% ipython --no-banner

In [1]: import numpy as np

In [2]: import numpy.linalg as la

In [3]: np.set_printoptions(precision=4, suppress=True, linewidth=200)

In [4]: def rnd(a):
   ...:     return np.round(a, 4) + 0
   ...: 

In [5]: rng = np.random.default_rng(96)

In [6]: mat = np.triu(rng.random((7, 7)) < 0.4, 1).astype(int)

In [7]: mat = mat + mat.T

In [8]: mat
Out[8]: 
array([[0, 0, 0, 0, 0, 0, 1],
       [0, 0, 1, 0, 1, 1, 0],
       [0, 1, 0, 1, 0, 0, 0],
       [0, 0, 1, 0, 0, 0, 1],
       [0, 1, 0, 0, 0, 0, 1],
       [0, 1, 0, 0, 0, 0, 0],
       [1, 0, 0, 1, 1, 0, 0]])

In [9]: evals, vecs = la.eigh(mat)

In [10]: rnd(la.eigvalsh(mat + -1 * np.eye(7)))
Out[10]: array([-2.9122, -2.8019, -1.445 , -1.    , -0.2865,  0.247 ,  1.1987])

In [11]: rnd(vecs.T @ vecs)
Out[11]: 
array([[1., 0., 0., 0., 0., 0., 0.],
       [0., 1., 0., 0., 0., 0., 0.],
       [0., 0., 1., 0., 0., 0., 0.],
       [0., 0., 0., 1., 0., 0., 0.],
       [0., 0., 0., 0., 1., 0., 0.],
       [0., 0., 0., 0., 0., 1., 0.],
       [0., 0., 0., 0., 0., 0., 1.]])

In [12]: np.unique(evals.round(6) + 0, return_counts=True)[1]
Out[12]: array([1, 1, 1, 1, 1, 1, 1])

In [13]: rnd(np.abs(vecs[:, -1]))
Out[13]: array([0.2113, 0.4646, 0.3876, 0.3876, 0.4226, 0.2113, 0.4646])

In [14]: print(rnd(vecs.T @ mat @ vecs))
[[-1.9122  0.      0.      0.      0.      0.      0.    ]
 [ 0.     -1.8019  0.      0.      0.      0.      0.    ]
 [ 0.      0.     -0.445   0.      0.      0.      0.    ]
 [ 0.      0.      0.      0.      0.      0.      0.    ]
 [ 0.      0.      0.      0.      0.7135  0.      0.    ]
 [ 0.      0.      0.      0.      0.      1.247   0.    ]
 [ 0.      0.      0.      0.      0.      0.      2.1987]]

In [15]: rnd(la.eigvalsh(mat @ mat))
Out[15]: array([0.    , 0.1981, 0.5091, 1.555 , 3.247 , 3.6566, 4.8342])

In [16]: Uu, sig, vt = la.svd(mat)

In [17]: np.argmax(sig[:-1] / (sig[1:] + 1e-6)) + 1
Out[17]: np.int64(6)

In [18]: B = Uu[:, :6] @ np.diag(sig[:6]) @ vt[:6]

In [19]: rnd(B)
Out[19]: 
array([[0., 0., 0., 0., 0., 0., 1.],
       [0., 0., 1., 0., 1., 1., 0.],
       [0., 1., 0., 1., 0., 0., 0.],
       [0., 0., 1., 0., 0., 0., 1.],
       [0., 1., 0., 0., 0., 0., 1.],
       [0., 1., 0., 0., 0., 0., 0.],
       [1., 0., 0., 1., 1., 0., 0.]])

In [20]: rnd(la.norm(mat - B) / la.norm(mat))
Out[20]: np.float64(0.0)

In [21]: rnd(np.abs(mat - B).max())
Out[21]: np.float64(0.0)

In [22]: Uu, sig, vt = la.svd(mat)

In [23]: vecs = vt[:(sig > 1e-8).sum()]

In [24]: x0 = mat[5] + -3 * mat[1] + rng.integers(2) * np.eye(7)[3]

In [25]: x0
Out[25]: array([ 0.,  1., -3.,  1., -3., -3.,  0.])

In [26]: rnd(np.diag(vecs.T @ vecs))
Out[26]: array([0.6667, 1.    , 1.    , 1.    , 0.6667, 0.6667, 1.    ])

In [27]: data = np.array([[1, 1, -1, -1, -1, -1, 1, 1],
    ...:     [1, -1, -1, 1, -1, 1, 1, -1],
    ...:     [1, 1, 1, 1, 1, 1, 1, 1]])

In [28]: # columns 2 and 4 are equal

In [29]: np.allclose(mat @ mat.T, mat.T @ mat)
Out[29]: True

In [30]: rnd(la.det(mat))
Out[30]: np.float64(0.0)

In [31]: rnd(np.sort(np.abs(la.eigvals(mat))))
Out[31]: array([0.    , 0.445 , 0.7135, 1.247 , 1.8019, 1.9122, 2.1987])

In [32]: E = np.loadtxt("case14.csv", delimiter=",")

In [33]: E
Out[33]: 
array([[ -4.,  -2.,  -3.,   4.,  -1.,  -2.,   2.,  -4.],
       [ -3.,  -2.,  -5.,  -1.,   2.,   5.,   3.,  -5.],
       [ -3.,   1.,   2.,   5.,   2.,  -2.,  -2.,   0.],
       [ -3.,  -5.,   1.,   4.,   5.,   4.,  -3.,   4.],
       [  3.,  -1.,   1.,   1.,   4.,  -1.,  -3.,  -4.],
       [  3.,   0.,   4.,   2.,  -1.,  -1.,   4.,   1.],
       [-10.,  -6., -13.,   2.,   3.,   8.,   8., -14.]])

In [34]: # rows and columns are dependent

In [35]: Uu, sig, vt = la.svd(E)

In [36]: vecs = vt[:(sig > 1e-8).sum()]

In [37]: x0 = E[1] + 2 * E[2] + rng.integers(2) * np.eye(8)[4]

In [38]: x0
Out[38]: array([-9.,  0., -1.,  9.,  7.,  1., -1., -5.])

In [39]: rnd(la.norm(x0 - vecs.T @ vecs @ x0))
Out[39]: np.float64(0.6196)

In [40]: Uu, sig, vt = la.svd(E)

In [41]: print(np.argmax(sig[:-1] / (sig[1:] + 1e-6)) + 1)
6

In [42]: rnd(sig)
Out[42]: array([27.9487, 11.6294,  8.4506,  7.282 ,  5.9407,  2.8101,  0.    ])

In [43]: B = Uu[:, :6] @ np.diag(sig[:6]) @ vt[:6]

In [44]: print(rnd(np.abs(E - B).max()))
0.0

In [45]: rnd(la.norm(E - B) / la.norm(E))
Out[45]: np.float64(0.0)

In [46]: Uu, sig, vt = la.svd(E, full_matrices=False)

In [47]: rnd(Uu.T @ E @ vt.T)
Out[47]: 
array([[27.9487,  0.    ,  0.    ,  0.    ,  0.    ,  0.    ,  0.    ],
       [ 0.    , 11.6294,  0.    ,  0.    ,  0.    ,  0.    ,  0.    ],
       [ 0.    ,  0.    ,  8.4506,  0.    ,  0.    ,  0.    ,  0.    ],
       [ 0.    ,  0.    ,  0.    ,  7.282 ,  0.    ,  0.    ,  0.    ],
       [ 0.    ,  0.    ,  0.    ,  0.    ,  5.9407,  0.    ,  0.    ],
       [ 0.    ,  0.    ,  0.    ,  0.    ,  0.    ,  2.8101,  0.    ],
       [ 0.    ,  0.    ,  0.    ,  0.    ,  0.    ,  0.    ,  0.    ]])

In [48]: rnd(Uu.T @ Uu)
Out[48]: 
array([[1., 0., 0., 0., 0., 0., 0.],
       [0., 1., 0., 0., 0., 0., 0.],
       [0., 0., 1., 0., 0., 0., 0.],
       [0., 0., 0., 1., 0., 0., 0.],
       [0., 0., 0., 0., 1., 0., 0.],
       [0., 0., 0., 0., 0., 1., 0.],
       [0., 0., 0., 0., 0., 0., 1.]])

In [49]: rnd(np.sqrt((sig ** 2).sum())), rnd(la.norm(E))
Out[49]: (np.float64(32.9242), np.float64(32.9242))

In [50]: np.allclose(Uu * sig @ vt, E)
Out[50]: True

In [51]: print(np.abs(Uu[:, 0]).round(6).argmax())
6

In [52]: rnd(np.cumsum(sig ** 2) / np.sum(sig ** 2))
Out[52]: array([0.7206, 0.8454, 0.9112, 0.9602, 0.9927, 1.    , 1.    ])

In [53]: print(rnd(np.abs(vt[0])))
[0.4046 0.2421 0.5219 0.0767 0.1233 0.3166 0.2943 0.5453]
